In [1]: import numpy as np

In [2]: np.set_printoptions(precision=3, suppress=True, linewidth=120, sign=" ")

In [3]: feats = np.array([[2, -2, 1, -2, -1, 0, -1, -1, 1, 1, 3],
   ...:     [0, -3, -2, 3, -2, -3, 2, 0, 3, 0, -3],
   ...:     [-2, 3, 1, 0, 3, 0, 2, 3, -2, -3, -1],
   ...:     [-3, -1, -2, 1, 1, 0, 1, 1, -1, -1, 3],
   ...:     [-1, -3, -3, -2, -3, -2, 0, 2, 1, 1, 2]])

In [4]: t3 = np.stack([feats, -2 * feats, feats[::-1]])

In [5]: print(t3.shape)
(3, 5, 11)

In [6]: print(np.einsum("bij,cij->bc", t3, t3))
[[ 209 -418   74]
 [-418  836 -148]
 [  74 -148  209]]

In [7]: print((t3 @ feats.T).shape)
(3, 5, 5)

In [8]: u, g = feats[4], feats[2]

In [9]: print(u @ g)
-20

In [10]: print(u @ u)
46

In [11]: p = (u @ g) / (u @ u) * u

In [12]: print(np.linalg.matrix_rank(np.outer(u, g)))
1

In [13]: print(np.outer(u, g))
[[ 2 -3 -1  0 -3  0 -2 -3  2  3  1]
 [ 6 -9 -3  0 -9  0 -6 -9  6  9  3]
 [ 6 -9 -3  0 -9  0 -6 -9  6  9  3]
 [ 4 -6 -2  0 -6  0 -4 -6  4  6  2]
 [ 6 -9 -3  0 -9  0 -6 -9  6  9  3]
 [ 4 -6 -2  0 -6  0 -4 -6  4  6  2]
 [ 0  0  0  0  0  0  0  0  0  0  0]
 [-4  6  2  0  6  0  4  6 -4 -6 -2]
 [-2  3  1  0  3  0  2  3 -2 -3 -1]
 [-2  3  1  0  3  0  2  3 -2 -3 -1]
 [-4  6  2  0  6  0  4  6 -4 -6 -2]]

In [14]: print(p)
[ 0.435  1.304  1.304  0.87   1.304  0.87  -0.    -0.87  -0.435 -0.435 -0.87 ]

In [15]: theta = np.radians(45)

In [16]: r_ = np.eye(11)

In [17]: r_[2, 2] = r_[3, 3] = np.cos(theta)

In [18]: r_[2, 3], r_[3, 2] = -np.sin(theta), np.sin(theta)

In [19]: print(r_)
[[ 1.     0.     0.     0.     0.     0.     0.     0.     0.     0.     0.   ]
 [ 0.     1.     0.     0.     0.     0.     0.     0.     0.     0.     0.   ]
 [ 0.     0.     0.707 -0.707  0.     0.     0.     0.     0.     0.     0.   ]
 [ 0.     0.     0.707  0.707  0.     0.     0.     0.     0.     0.     0.   ]
 [ 0.     0.     0.     0.     1.     0.     0.     0.     0.     0.     0.   ]
 [ 0.     0.     0.     0.     0.     1.     0.     0.     0.     0.     0.   ]
 [ 0.     0.     0.     0.     0.     0.     1.     0.     0.     0.     0.   ]
 [ 0.     0.     0.     0.     0.     0.     0.     1.     0.     0.     0.   ]
 [ 0.     0.     0.     0.     0.     0.     0.     0.     1.     0.     0.   ]
 [ 0.     0.     0.     0.     0.     0.     0.     0.     0.     1.     0.   ]
 [ 0.     0.     0.     0.     0.     0.     0.     0.     0.     0.     1.   ]]

In [20]: Y = feats @ r_.T

In [21]: print(round(np.linalg.det(r_), 3), np.round(np.trace(r_), 3))
1.0 10.414

In [22]: print(np.allclose(feats @ feats.T, Y @ Y.T))
True

In [23]: F = np.load("case6.npy")

In [24]: print(F)
[[-12 -27   4   9]
 [  6 -15  -2   5]
 [ 12  27 -12 -27]
 [ -6  15   6 -15]]

In [25]: Q, vecs = np.linalg.qr(F[:, :2])[0], np.linalg.qr(F[:, 2:])[0]

In [26]: sigma = np.linalg.svd(Q.T @ vecs, compute_uv=False)

In [27]: print(np.degrees(np.arccos(sigma.clip(0, 1))))
[ 26.565  26.565]

In [28]: J = np.array([[0, 1, 1, 2, 1, 2, -2],
    ...:     [1, 0, 1, 1, 2, 1, 2],
    ...:     [1, 1, 0, 1, 1, 2, 1],
    ...:     [2, 1, 1, 0, 1, 1, 2],
    ...:     [1, 2, 1, 1, 0, 1, 1],
    ...:     [2, 1, 2, 1, 1, 0, 1],
    ...:     [-2, 2, 1, 2, 1, 1, 0]])

In [29]: print(J)
[[ 0  1  1  2  1  2 -2]
 [ 1  0  1  1  2  1  2]
 [ 1  1  0  1  1  2  1]
 [ 2  1  1  0  1  1  2]
 [ 1  2  1  1  0  1  1]
 [ 2  1  2  1  1  0  1]
 [-2  2  1  2  1  1  0]]

In [30]: rng = np.random.default_rng(476)

In [31]: labels = rng.permutation(7)

In [32]: print(labels)
[ 2  4  1  3  5  0  6]

In [33]: Y = J[labels][:, labels]

In [34]: print(np.diag(Y))
[ 0  0  0  0  0  0  0]

In [35]: print(Y)
[[ 0  1  1  1  2  1  1]
 [ 1  0  2  1  1  1  1]
 [ 1  2  0  1  1  1  2]
 [ 1  1  1  0  1  2  2]
 [ 2  1  1  1  0  2  1]
 [ 1  1  1  2  2  0 -2]
 [ 1  1  2  2  1 -2  0]]

In [36]: print(np.trace(Y))
0

In [37]: u = np.array([0, 0, -3, 5, 5])

In [38]: M = np.outer(rng.normal(size=29), u) + 0.05 * rng.normal(size=(29, 5))

In [39]: print(M)
[[ 0.045  0.085  1.282 -2.075 -2.089]
 [ 0.022 -0.024  2.099 -3.543 -3.456]
 [ 0.064 -0.05  -5.404  8.966  8.896]
 [-0.012 -0.026  0.904 -1.577 -1.528]
 [-0.069 -0.03   0.795 -1.33  -1.411]
 [ 0.024 -0.15  -1.619  2.797  2.801]
 [ 0.059 -0.032  1.506 -2.588 -2.7  ]
 [ 0.011 -0.011  0.455 -0.905 -0.86 ]
 [ 0.029  0.086 -5.552  9.329  9.338]
 [-0.061  0.041 -2.914  4.991  4.968]
 [ 0.012 -0.009 -6.287 10.435 10.364]
 [-0.096  0.044 -1.238  2.094  2.057]
 [ 0.002  0.039 -0.352  0.54   0.527]
 [-0.083 -0.008 -1.992  3.292  3.229]
 [-0.017 -0.045 -1.971  3.188  3.042]
 [ 0.029  0.014 -2.776  4.634  4.563]
 [ 0.048  0.059 -4.485  7.392  7.445]
 [-0.06   0.017 -0.695  1.163  1.181]
 [ 0.054  0.076  1.593 -2.419 -2.464]
 [-0.046  0.018 -1.352  2.108  2.152]
 [ 0.053  0.141  1.309 -2.199 -2.148]
 [-0.001 -0.047 -0.103  0.009  0.046]
 [-0.018  0.013  3.427 -5.723 -5.744]
 [ 0.007  0.026 -5.404  9.028  9.003]
 [ 0.09  -0.035 -3.557  5.964  5.938]
 [-0.061 -0.106  0.905 -1.53  -1.366]
 [-0.025  0.049 -3.692  6.162  6.088]
 [-0.04   0.044 -5.6    9.407  9.34 ]
 [-0.06  -0.039  0.885 -1.758 -1.61 ]]

In [40]: cent = M[[5, 14]].astype(float)

In [41]: for _ in range(5):
    ...:     labels = np.linalg.norm(M[:, None] - cent, axis=-1).argmin(axis=1)
    ...:     cent = np.array([M[labels == j].mean(axis=0) for j in range(2)])
    ...: 

In [42]: print(labels)
[ 0  0  1  0  0  0  0  0  1  1  1  0  0  1  1  1  1  0  0  0  0  0  0  1  1  0  1  1  0]

In [43]: print(cent[1] - cent[0])
[ 0.013  0.016 -4.713  7.895  7.828]

In [44]: print(round(np.linalg.norm(M, 2) / np.linalg.norm(M), 3))
1.0

In [45]: print(np.linalg.matrix_rank(M, rtol=0.1))
1

In [46]: print(np.argsort(-np.linalg.norm(M, axis=0).round(6), kind="stable")[:3])
[ 3  4  2]

In [47]: print(np.linalg.cond(M) > 100)
True

In [48]: print(round(np.log10(np.linalg.cond(M))))
2

In [49]: Uu, sigma, Vh = np.linalg.svd(M)

In [50]: print(sigma)
[ 41.622   0.345   0.263   0.26    0.234]

In [51]: Y = Uu[:, :1] @ np.diag(sigma[:1]) @ Vh[:1]

In [52]: print(np.linalg.matrix_rank(Y))
1

In [53]: print(np.round(np.linalg.norm(M - Y) / np.linalg.norm(M), 3))
0.013

In [54]: hat = M @ np.linalg.solve(M.T @ M, M.T)

In [55]: print(np.round(np.trace(hat), 3))
5.0

In [56]: arr = np.load("dump.npy")

In [57]: print(arr)
[[  8   4   9   6  40   5   3   4   2   2   3]
 [  1   7   8   0   5   4   2   6   9   8   9]
 [  0   3   5   7   0   2   8   1   9   5   4]
 [  7   7   3   3  35   2   3   0   7   8   6]
 [  1   9   1   9   5   6   7   0   4   2   4]
 [  9   7   3   4  45   0   2   5   6   2   5]
 [  9   5   4   7  45   2   0   1   4   5   4]
 [  7   3   1   6  35   6   5   6   5   6   7]
 [  2   3   4   3  10   8   9   1   9   2   3]
 [  0   0   0   3   0   2   0   0   4   4   3]
 [  5   6   2   3  25   2   6   4   7   7   6]
 [  1   7   7   6   5   3   4   9   8   3   2]]

In [58]: def softmax(z):
    ...:     e = np.exp(z - z.max(axis=-1, keepdims=True))
    ...:     return e / e.sum(axis=-1, keepdims=True)
    ...: 

In [59]: print(softmax(feats).sum(axis=1))
[ 1.  1.  1.  1.  1.]

In [60]: print(softmax(feats[1]))
[ 0.02   0.001  0.003  0.394  0.003  0.001  0.145  0.02   0.394  0.02   0.001]

In [61]: print(np.round(softmax(10 * feats[1]), 3) + 0)
[ 0.   0.   0.   0.5  0.   0.   0.   0.   0.5  0.   0. ]

In [62]: print(softmax(feats[1] + -1))
[ 0.02   0.001  0.003  0.394  0.003  0.001  0.145  0.02   0.394  0.02   0.001]

In [63]: S = feats @ feats.T / np.sqrt(11)

In [64]: print(np.round(softmax(S + np.triu(np.full(S.shape, -np.inf), 1)), 3) + 0)
[[ 1.     0.     0.     0.     0.   ]
 [ 0.     1.     0.     0.     0.   ]
 [ 0.     0.     1.     0.     0.   ]
 [ 0.     0.     0.004  0.995  0.   ]
 [ 0.     0.     0.     0.     1.   ]]

In [65]: print(np.round(softmax(S)[1] @ feats, 3) + 0)
[ 0. -3. -2.  3. -2. -3.  2.  0.  3.  0. -3.]

In [66]: u = np.array([1, 0, -2])

In [67]: print(np.correlate(feats[0], feats[2], "full"))
[ -2  -4   1   9   3   6   5  -9   7  -7 -25  -5 -13   9  10  -1   9   6   4   7  -6]

In [68]: Uu, sigma, Vh = np.linalg.svd(arr)

In [69]: print(sigma.round(3) + 0)
[ 102.959   31.342   12.773   11.049    8.375    7.194    6.687    6.319    3.684    2.623    0.   ]

In [70]: print(np.argmax(sigma[:-1] / (sigma[1:] + 1e-6)) + 1)
10

In [71]: Y = Uu[:, :10] @ np.diag(sigma[:10]) @ Vh[:10]

In [72]: print(np.linalg.matrix_rank(Y))
10

In [73]: t3 = np.stack([arr, -2 * arr, arr[::-1]])

In [74]: print(np.linalg.norm(t3, axis=(1, 2)))
[ 109.977  219.955  109.977]

In [75]: print(np.linalg.matrix_rank(t3.reshape(3, -1)))
2

In [76]: print(t3.sum(axis=0))
[[ -7   3  -2   0 -35  -2   1   5   6   1  -1]
 [  4  -1  -6   3  20  -2   4  -2  -2  -1  -3]
 [  0  -3  -5  -4   0   0  -8  -1  -5  -1  -1]
 [ -5  -4   1   0 -25   6   6   1   2  -6  -3]
 [  6  -6   0  -3  30   0  -2   6   1   4   3]
 [  0  -2   1   3   0   2  -2  -4  -2   3  -1]
 [  0   2  -1  -3   0  -2   2   4   2  -3   1]
 [ -6   6   0   3 -30   0   2  -6  -1  -4  -3]
 [  5   4  -1   0  25  -6  -6  -1  -2   6   3]
 [  0   3   5   4   0   0   8   1   5   1   1]
 [ -4   1   6  -3 -20   2  -4   2   2   1   3]
 [  7  -3   2   0  35   2  -1  -5  -6  -1   1]]

In [77]: print(softmax(arr).sum(axis=1))
[ 1.  1.  1.  1.  1.  1.  1.  1.  1.  1.  1.  1.]

In [78]: S = arr @ arr.T / np.sqrt(11)

In [79]: print(softmax(S)[11] @ arr)
[  8.997   6.99    3.019   4.007  44.984   0.016   2.003   4.997   5.987   2.      4.994]

In [80]: E = np.loadtxt("block18.csv", delimiter=",")

In [81]: print(E)
[[ 0.  0.  0.  0.  0.  0.  1.  0.  1.  0.  0.  0.]
 [ 0.  0.  0.  0.  0.  0.  1.  0.  1.  0.  0.  0.]
 [ 0.  0.  0.  0.  0.  0.  1.  0.  1.  0.  0.  0.]
 [ 0.  0.  0.  0.  1.  1.  0.  0.  0.  1.  1.  1.]
 [ 0.  0.  0.  1.  0.  1.  0.  1.  0.  1.  1.  1.]
 [ 0.  0.  0.  1.  1.  0.  0.  1.  0.  1.  1.  1.]
 [ 1.  1.  1.  0.  0.  0.  0.  0.  0.  0.  0.  0.]
 [ 0.  0.  0.  0.  1.  1.  0.  0.  0.  1.  1.  1.]
 [ 1.  1.  1.  0.  0.  0.  0.  0.  0.  0.  0.  0.]
 [ 0.  0.  0.  1.  1.  1.  0.  1.  0.  0.  1.  1.]
 [ 0.  0.  0.  1.  1.  1.  0.  1.  0.  1.  0.  0.]
 [ 0.  0.  0.  1.  1.  1.  0.  1.  0.  1.  0.  0.]]

In [82]: u, g = E[10], E[6]

In [83]: print(u @ u)
5.0

In [84]: p = (u @ g) / (u @ u) * u

In [85]: print(round(np.linalg.norm(u + g) ** 2 + np.linalg.norm(u - g) ** 2, 3))
16.0

In [86]: print(g - p)
[ 1.  1.  1.  0.  0.  0.  0.  0.  0.  0.  0.  0.]

In [87]: print(np.outer(u, g))
[[ 0.  0.  0.  0.  0.  0.  0.  0.  0.  0.  0.  0.]
 [ 0.  0.  0.  0.  0.  0.  0.  0.  0.  0.  0.  0.]
 [ 0.  0.  0.  0.  0.  0.  0.  0.  0.  0.  0.  0.]
 [ 1.  1.  1.  0.  0.  0.  0.  0.  0.  0.  0.  0.]
 [ 1.  1.  1.  0.  0.  0.  0.  0.  0.  0.  0.  0.]
 [ 1.  1.  1.  0.  0.  0.  0.  0.  0.  0.  0.  0.]
 [ 0.  0.  0.  0.  0.  0.  0.  0.  0.  0.  0.  0.]
 [ 1.  1.  1.  0.  0.  0.  0.  0.  0.  0.  0.  0.]
 [ 0.  0.  0.  0.  0.  0.  0.  0.  0.  0.  0.  0.]
 [ 1.  1.  1.  0.  0.  0.  0.  0.  0.  0.  0.  0.]
 [ 0.  0.  0.  0.  0.  0.  0.  0.  0.  0.  0.  0.]
 [ 0.  0.  0.  0.  0.  0.  0.  0.  0.  0.  0.  0.]]
